$ python3 -q
>>> import numpy as np
>>> import numpy.linalg as la
>>> np.set_printoptions(precision=3, suppress=True, linewidth=160, floatmode="fixed")
>>> rnd = lambda a: np.round(a, 3) + 0
>>> data = np.loadtxt("block17.csv", delimiter=",")
>>> data
array([[ 0.000,  3.000, -5.000, -2.000, -2.000],
       [-3.000,  0.000,  6.000,  2.000, -9.000],
       [ 5.000, -6.000,  0.000,  0.000,  0.000],
       [ 2.000, -2.000,  0.000,  0.000, -2.000],
       [ 2.000,  9.000,  0.000,  2.000,  0.000]])
>>> np.allclose(data[:-1].T @ la.lstsq(data[:-1].T, data[-1])[0], data[-1])
True
>>> np.unique(data.round(6), axis=0).shape
(5, 5)
>>> U, sv, Vt = la.svd(data)
>>> V = Vt[:(sv > 1e-8).sum()]
>>> rng = np.random.default_rng(3683)
>>> x = data[3] + 5 * data[1] + rng.integers(2) * np.eye(5)[0]
>>> x
array([-13.000,  -2.000,  30.000,  10.000, -47.000])
>>> np.allclose(V.T @ V @ x, x)
True
>>> rnd(la.norm(data, axis=0))
array([ 6.481, 11.402,  7.810,  3.464,  9.434])
>>> rnd(la.norm(data, 1)), rnd(la.norm(data, np.inf))
(np.float64(20.0), np.float64(20.0))
>>> rnd(la.norm(data, 2))
np.float64(11.635)
>>> la.norm(data, axis=1).argmax()
np.int64(1)
>>> la.matrix_rank(data, rtol=0.1)
np.int64(4)
>>> np.argsort(-la.norm(data, axis=0).round(6), kind="stable")[:3]
array([1, 4, 2])
>>> mat = np.loadtxt("dump.csv", delimiter=",")
>>> mat
array([[0.000, 0.000, 0.000, 0.000, 1.000],
       [0.000, 0.000, 0.000, 1.000, 1.000],
       [0.000, 0.000, 0.000, 0.000, 0.000],
       [0.000, 1.000, 0.000, 0.000, 1.000],
       [1.000, 1.000, 0.000, 1.000, 0.000]])
>>> np.trace(mat @ mat @ mat) // 6
np.float64(1.0)
>>> mat @ mat
array([[1.000, 1.000, 0.000, 1.000, 0.000],
       [1.000, 2.000, 0.000, 1.000, 1.000],
       [0.000, 0.000, 0.000, 0.000, 0.000],
       [1.000, 1.000, 0.000, 2.000, 1.000],
       [0.000, 1.000, 0.000, 1.000, 3.000]])
>>> np.argwhere(np.triu(mat))
array([[0, 4],
       [1, 3],
       [1, 4],
       [3, 4]])
>>> mat.sum(axis=0)
array([1.000, 2.000, 0.000, 2.000, 3.000])
>>> L = np.diag(mat.sum(axis=1)) - mat
>>> L @ np.ones(5)
array([0.000, 0.000, 0.000, 0.000, 0.000])
>>> rnd(la.eigvalsh(L))
array([0.000, 0.000, 1.000, 3.000, 4.000])
>>> L
array([[ 1.000,  0.000,  0.000,  0.000, -1.000],
       [ 0.000,  2.000,  0.000, -1.000, -1.000],
       [ 0.000,  0.000,  0.000,  0.000,  0.000],
       [ 0.000, -1.000,  0.000,  2.000, -1.000],
       [-1.000, -1.000,  0.000, -1.000,  3.000]])
>>> (la.eigvalsh(L) < 1e-8).sum()
np.int64(2)
>>> la.cond(mat) > 100
np.True_
>>> la.matrix_rank(mat, rtol=0.1)
np.int64(4)
>>> np.argsort(-la.norm(mat, axis=0).round(6), kind="stable")[:3]
array([4, 1, 3])
>>> U, sv, Vt = la.svd(mat)
>>> rnd(sv)
array([2.170, 1.481, 1.000, 0.311, 0.000])
>>> np.argmax(sv[:-1] / (sv[1:] + 1e-6)) + 1
np.int64(4)
>>> M2 = U[:, :4] @ np.diag(sv[:4]) @ Vt[:4]
>>> la.matrix_rank(mat, rtol=0.05)
np.int64(4)
>>> la.matrix_rank(M2)
np.int64(4)
>>> rnd(la.norm(mat - M2) / la.norm(mat))
np.float64(0.0)
>>> rnd(M2)
array([[0.000, 0.000, 0.000, 0.000, 1.000],
       [0.000, 0.000, 0.000, 1.000, 1.000],
       [0.000, 0.000, 0.000, 0.000, 0.000],
       [0.000, 1.000, 0.000, 0.000, 1.000],
       [1.000, 1.000, 0.000, 1.000, 0.000]])
>>> w, V = la.eigh(mat)
>>> x = np.array([1, 3, 2, -3, -3])
>>> rnd(V * np.maximum(w, 0) @ V.T)
array([[0.379, 0.226, 0.000, 0.226, 0.438],
       [0.226, 0.635, 0.000, 0.635, 0.665],
       [0.000, 0.000, 0.000, 0.000, 0.000],
       [0.226, 0.635, 0.000, 0.635, 0.665],
       [0.438, 0.665, 0.000, 0.665, 0.832]])
>>> x @ mat @ x / (x @ x), rnd(w[0]), rnd(w[-1])
(np.float64(-0.75), np.float64(-1.481), np.float64(2.17))
>>> A = np.arange(24).reshape(4, 6) + -2
>>> A
array([[-2, -1,  0,  1,  2,  3],
       [ 4,  5,  6,  7,  8,  9],
       [10, 11, 12, 13, 14, 15],
       [16, 17, 18, 19, 20, 21]])
>>> rank = la.matrix_rank(data)
>>> rank
np.int64(4)
>>> N = la.svd(data)[2][rank:].T
>>> rnd(N[:, 0] / N[np.abs(N[:, 0]).round(6).argmax(), 0])
array([-0.211, -0.175, -0.491,  1.000, -0.035])
>>> rnd(data @ N)
array([[0.000],
       [0.000],
       [0.000],
       [0.000],
       [0.000]])
>>> [int(la.matrix_rank(np.delete(data, i, axis=0))) for i in range(5)]
[4, 4, 4, 4, 4]
>>> A.ravel(order="F")
array([-2,  4, 10, 16, -1,  5, 11, 17,  0,  6, 12, 18,  1,  7, 13, 19,  2,  8, 14, 20,  3,  9, 15, 21])
>>> t3 = A.reshape(4, 2, -1)
>>> t3.sum(axis=1)
array([[-1,  1,  3],
       [11, 13, 15],
       [23, 25, 27],
       [35, 37, 39]])
>>> np.einsum("ihd,jhd->hij", t3, t3).shape
(2, 4, 4)
>>> t3.shape
(4, 2, 3)
>>> U, sv, Vt = la.svd(A)
>>> rnd(sv)
array([57.385,  4.791,  0.000,  0.000])
>>> M2 = U[:, :2] @ np.diag(sv[:2]) @ Vt[:2]
>>> rnd(la.norm(A - M2, 2)), rnd(sv[2])
(np.float64(0.0), np.float64(0.0))
>>> rnd(M2)
array([[-2.000, -1.000,  0.000,  1.000,  2.000,  3.000],
       [ 4.000,  5.000,  6.000,  7.000,  8.000,  9.000],
       [10.000, 11.000, 12.000, 13.000, 14.000, 15.000],
       [16.000, 17.000, 18.000, 19.000, 20.000, 21.000]])
>>> la.matrix_rank(A, rtol=0.05)
np.int64(2)
>>> rnd(la.norm(A - M2) / la.norm(A))
np.float64(0.0)
>>> rnd(np.abs(A - M2).max())
np.float64(0.0)
